>>> import numpy as np
>>> import numpy.linalg as la
>>> np.set_printoptions(precision=3, suppress=True, linewidth=140, sign=" ")
>>> rnd = lambda a: np.round(a, 3) + 0
>>> W0 = np.array([[2, -8, 4, 0, -10, 10, 10, -2],
...     [2, -8, 4, 0, -10, 10, 10, -2],
...     [0, 0, 0, 0, 0, 0, 0, 0],
...     [0, 0, 0, 0, 0, 0, 0, 0]])
>>> np.unique(W0.round(6), axis=0).shape
(2, 8)
>>> la.lstsq(W0[:-1].T, W0[-1])[2]
np.int32(1)
>>> rnd(W0 @ la.pinv(W0) @ W0)
array([[  2.,  -8.,   4.,   0., -10.,  10.,  10.,  -2.],
       [  2.,  -8.,   4.,   0., -10.,  10.,  10.,  -2.],
       [  0.,   0.,   0.,   0.,   0.,   0.,   0.,   0.],
       [  0.,   0.,   0.,   0.,   0.,   0.,   0.,   0.]])
>>> U, sig, VT = la.svd(W0)
>>> rnd(sig)
array([ 27.857,   0.   ,   0.   ,   0.   ])
>>> M2 = U[:, :1] @ np.diag(sig[:1]) @ VT[:1]
>>> la.matrix_rank(M2)
np.int64(1)
>>> la.matrix_rank(W0, rtol=0.05)
np.int64(1)
>>> rnd(la.norm(W0 - M2) / la.norm(W0))
np.float64(0.0)
>>> U, sig, VT = la.svd(W0)
>>> V = VT[:(sig > 1e-8).sum()]
>>> rng = np.random.default_rng(47)
>>> vec = W0[3] + 2 * W0[0] + rng.integers(2) * np.eye(8)[1]
>>> vec
array([  4., -16.,   8.,   0., -20.,  20.,  20.,  -4.])
>>> np.allclose(V.T @ V @ vec, vec)
True
>>> rnd(V.T @ V)
array([[ 0.01 , -0.041,  0.021,  0.   , -0.052,  0.052,  0.052, -0.01 ],
       [-0.041,  0.165, -0.082,  0.   ,  0.206, -0.206, -0.206,  0.041],
       [ 0.021, -0.082,  0.041,  0.   , -0.103,  0.103,  0.103, -0.021],
       [ 0.   ,  0.   ,  0.   ,  0.   ,  0.   ,  0.   ,  0.   ,  0.   ],
       [-0.052,  0.206, -0.103,  0.   ,  0.258, -0.258, -0.258,  0.052],
       [ 0.052, -0.206,  0.103,  0.   , -0.258,  0.258,  0.258, -0.052],
       [ 0.052, -0.206,  0.103,  0.   , -0.258,  0.258,  0.258, -0.052],
       [-0.01 ,  0.041, -0.021,  0.   ,  0.052, -0.052, -0.052,  0.01 ]])
>>> rnd(la.norm(vec - V.T @ V @ vec))
np.float64(0.0)
>>> np.argsort(-la.norm(W0, axis=0).round(6), kind="stable")[:3]
array([ 4,  5,  6])
>>> la.cond(W0) > 100
np.True_
>>> la.matrix_rank(W0, rtol=0.1)
np.int64(1)
>>> [round(float(x), 3) for x in la.svd(W0, compute_uv=False)[:3]]
[27.857, 0.0, 0.0]
